$ ipython --no-banner

In [1]: import numpy as np

In [2]: import numpy.linalg as la

In [3]: np.set_printoptions(precision=1, suppress=True, linewidth=140)

In [4]: mat = np.loadtxt("a.csv", delimiter=",")

In [5]: print(mat)
[[  1.  -4.  16. -64.]
 [  1.  -3.   9. -27.]
 [  1.  -2.   4.  -8.]
 [  1.  -1.   1.  -1.]
 [  1.   0.   0.   0.]
 [  1.   1.   1.   1.]
 [  1.   2.   4.   8.]
 [  1.   3.   9.  27.]
 [  1.   4.  16.  64.]]

In [6]: # column 3 is much longer than the rest

In [7]: proj = mat @ la.solve(mat.T @ mat, mat.T)

In [8]: print(np.trace(proj))
4.0

In [9]: print(np.allclose(proj @ proj, proj))
True

In [10]: print(np.round(la.eigvalsh(proj), 1) + 0)
[0. 0. 0. 0. 0. 1. 1. 1. 1.]

In [11]: print(la.matrix_rank(np.eye(9) - proj))
5

In [12]: print(proj.round(1) + 0)
[[ 0.9  0.3  0.  -0.1 -0.1  0.   0.1  0.1 -0.1]
 [ 0.3  0.3  0.3  0.2  0.1  0.  -0.1 -0.1  0.1]
 [ 0.   0.3  0.4  0.3  0.2  0.  -0.1 -0.1  0.1]
 [-0.1  0.2  0.3  0.3  0.2  0.1  0.   0.   0. ]
 [-0.1  0.1  0.2  0.2  0.3  0.2  0.2  0.1 -0.1]
 [ 0.   0.   0.   0.1  0.2  0.3  0.3  0.2 -0.1]
 [ 0.1 -0.1 -0.1  0.   0.2  0.3  0.4  0.3  0. ]
 [ 0.1 -0.1 -0.1  0.   0.1  0.2  0.3  0.3  0.3]
 [-0.1  0.1  0.1  0.  -0.1 -0.1  0.   0.3  0.9]]

In [13]: print(proj @ mat[:, 2])
[16.  9.  4.  1.  0.  1.  4.  9. 16.]

In [14]: out = np.c_[mat[:, :3] @ np.array([[-4, 5, 2], [-5, 5, 1], [-4, -4, 3]]), np.array([-2, -2, -2, 1, 3, -2, -2, 0, 0])]

In [15]: print(out)
[[-48. -79.  46.  -2.]
 [-25. -46.  26.  -2.]
 [-10. -21.  12.  -2.]
 [ -3.  -4.   4.   1.]
 [ -4.   5.   2.   3.]
 [-13.   6.   6.  -2.]
 [-30.  -1.  16.  -2.]
 [-55. -16.  32.   0.]
 [-88. -39.  54.   0.]]

In [16]: print(la.matrix_rank(np.c_[mat, out]))
5

In [17]: print(la.norm(la.qr(mat)[0].T @ out, axis=0) ** 2 / ((out ** 2).sum(axis=0) + 1e-12))
[1.  1.  1.  0.3]

In [18]: E = np.load("sample14.npy")

In [19]: print(E)
[[13 14 18 17 15 10  9  8  9]
 [17  5 20 17 16 16 18 16 18]
 [ 0  9  3  9  8  8  9  6  8]
 [25  9 21 21 18 21 18 20 20]
 [13  4  8  6  6 11  7  9  9]
 [ 8 12  8 16  9 17 14 10  9]
 [15 10 19 24 17 20 20 19 18]
 [23 17 38 40 33 35 34 33 35]
 [ 0 11 12 15  9 11 12 11 11]
 [19 13 20 24 15 23 16 15 12]
 [ 0  0  0  0  0  0  0  0  0]
 [ 8  6 10 10  3  8  3  9  5]
 [ 4  2 13 13  4  9 12 13 10]
 [15 10 19 24 17 20 20 19 18]
 [ 5  2 16  8  5  9 10 10 10]
 [ 6  1  6  8  8  8  4  6  6]
 [19 23 19 30 24 27 20 21 21]
 [ 0  0  0  0  0  0  0  0  0]
 [ 0 11 12 15  9 11 12 11 11]
 [18  5 11 19 13 19 13 18 15]
 [12  5 13 15 12 10 11 11 11]
 [16  8 14 15 10 13  7  7  5]
 [17 21 21 32 18 29 30 23 21]
 [27 19 26 31 31 31 22 24 27]
 [ 0  0  0  0  0  0  0  0  0]
 [ 0  9  3  9  8  8  9  6  8]
 [ 6  1  6  8  8  8  4  6  6]
 [16  9 10 12 11  9  2  7  6]
 [ 9  2 20 15  8 15 19 18 17]
 [14  5  7 12 10 13  4 10  8]
 [ 6  1  6  8  8  8  4  6  6]
 [ 0  0  0  0  0  0  0  0  0]
 [ 8  5  9  8  9  4  2  3  4]
 [ 5  2 16  8  5  9 10 10 10]
 [ 5  9  9  9  6  6  7  5  5]
 [ 8  3  5  7  1  9  5  4  1]
 [ 5  9  9  9  6  6  7  5  5]
 [ 6  1  6  8  8  8  4  6  6]
 [ 8 14 12 17 17 12 11  9 12]
 [ 5  0  7  2  4  6  7  5  7]
 [ 5  0  7  2  4  6  7  5  7]]

In [20]: idx = E[:, 7] > np.median(E[:, 7])

In [21]: u = E[idx].mean(axis=0) - E[~idx].mean(axis=0)

In [22]: print(idx.astype(int))
[0 1 0 1 0 1 1 1 1 1 0 0 1 1 1 0 1 0 1 1 1 0 1 1 0 0 0 0 1 1 0 0 0 1 0 0 0 0 0 0 0]

In [23]: print(((E - E.mean(axis=0)) @ u > 0).astype(int))
[1 1 0 1 0 1 1 1 0 1 0 0 0 1 0 0 1 0 0 1 1 0 1 1 0 0 0 0 1 0 0 0 0 0 0 0 0 0 1 0 0]

In [24]: print(round((((E - E.mean(axis=0)) @ u > 0) == idx).mean(), 1))
0.8

In [25]: Xc = E - E.mean(axis=0)

In [26]: evecs = la.svd(Xc)[2][:8]

In [27]: out = Xc - Xc @ evecs.T @ evecs

In [28]: print((Xc @ evecs.T).std(axis=0))
[21.6  4.8  4.7  2.9  2.6  1.7  1.3  1.1]

In [29]: print(np.round(out.std(axis=0), 1) + 0)
[0. 0. 0. 0. 0. 0. 0. 0. 0.]

In [30]: out = np.c_[E[:, :7] @ np.array([[0, -3, 0, -1, 3, 0, 1],
    ...:     [3, -3, 3, 2, 1, 3, 1],
    ...:     [0, -3, -3, 1, 1, -2, 3],
    ...:     [-3, -3, -2, -1, 1, 2, -1],
    ...:     [2, 3, -1, 0, 1, -1, -2],
    ...:     [3, -2, -1, -3, 0, -2, 0],
    ...:     [-2, -2, 3, -1, -1, 1, -1]]), np.array([0, 3, 1, 2, 3, 3, 3, 2, 3, 1, 2, 2, 0, 3, 0, 3, 3, 3, 1, 0, 0, 3, 2, 0, 0, 2, 1, 0, 0, 1, 2, 1, 2, 2, 3, 0, 3, 2, 2, 0, 2])]

In [31]: print(out)
[[  33 -179  -44  -23   94   14   25    0]
 [   8 -197  -57  -70   91  -21   15    3]
 [  22  -73   11  -21   20   24  -16    1]
 [  27 -252  -63  -88  126  -15   22    2]
 [  25 -111  -20  -43   56  -13   16    3]
 [  29 -167   -4  -57   55   23   -4    3]
 [  12 -233  -52  -80   95    3    4    3]
 [  34 -393 -109 -130  163  -14   14    2]
 [  15 -133  -17  -26   35   20    2    3]
 [  34 -261  -59  -82  113    2   22    1]
 [   0    0    0    0    0    0    0    2]
 [  12 -115  -34  -23   50    2   25    2]
 [ -22 -126  -36  -39   32   -4   12    0]
 [  12 -233  -52  -80   95    3    4    3]
 [  -1 -116  -42  -30   36  -23   27    0]
 [  11  -63  -35  -34   37  -13   -3    3]
 [  68 -295  -39  -85  133   33    1    3]
 [   0    0    0    0    0    0    0    3]
 [  15 -133  -17  -26   35   20    2    1]
 [  15 -184  -49  -86   89   -7   -2    0]
 [   2 -141  -43  -45   70   -2    6    0]
 [  24 -169  -50  -47   88   -3   24    3]
 [  30 -337  -21 -103  113   39    3    2]
 [  75 -322  -79 -109  166   -4    9    0]
 [   0    0    0    0    0    0    0    0]
 [  22  -73   11  -21   20   24  -16    2]
 [  11  -63  -35  -34   37  -13   -3    1]
 [  36 -130  -41  -29   88    4   19    0]
 [ -16 -182  -50  -64   53  -23   21    0]
 [  30 -118  -41  -52   72   -7    4    1]
 [  11  -63  -35  -34   37  -13   -3    2]
 [   0    0    0    0    0    0    0    1]
 [  17  -75  -35  -11   53   -2   12    2]
 [  -1 -116  -42  -30   36  -23   27    2]
 [  16 -104   -9  -12   41   16   13    3]
 [   7  -94  -15  -36   35   -1   12    0]
 [  16 -104   -9  -12   41   16   13    3]
 [  11  -63  -35  -34   37  -13   -3    2]
 [  39 -148  -24  -32   73   22   -4    2]
 [   6  -56  -14  -25   21  -19    9    0]
 [   6  -56  -14  -25   21  -19    9    2]]

In [32]: print(la.matrix_rank(out))
8

In [33]: print(la.norm(la.qr(E)[0].T @ out, axis=0) ** 2 / ((out ** 2).sum(axis=0) + 1e-12))
[1.  1.  1.  1.  1.  1.  1.  0.5]

In [34]: M = np.load("x.npy")

In [35]: print(M)
[[ 0.   0.2  1.2 -0.4  0.   0.1 -0.7]
 [-0.2 -0.2  0.7 -0.5 -5.   0.  -0.4]
 [ 0.2 -1.2  1.2  0.7 -2.  -2.1 -0.4]
 [-0.7  0.5 -1.4 -2.1 -1.5  0.5 -0.2]
 [ 0.2 -0.7 -0.3 -0.3 -0.5 -1.2  1. ]
 [ 2.4 -1.4  0.6  0.   0.5  0.3  1. ]
 [ 0.   0.2  1.6  0.1 -7.  -0.1  0.6]
 [ 0.6 -0.5  0.   1.4  1.5  1.4  1.2]
 [-0.9  0.7  0.8  1.   4.5 -1.4 -1.4]
 [ 1.  -2.4 -0.7 -0.4  2.5 -1.7  0.3]
 [ 0.   0.6 -0.8 -0.1  3.5  1.9  0. ]
 [-1.4 -2.4  0.4 -0.9 -1.5 -0.6  0.5]]

In [36]: print(np.round(la.norm(M, 1), 1), np.round(la.norm(M, np.inf), 1))
30.0 10.7

In [37]: print(la.norm(M, axis=1))
[1.5 5.1 3.5 3.1 1.8 3.1 7.2 2.9 5.2 4.1 4.1 3.4]
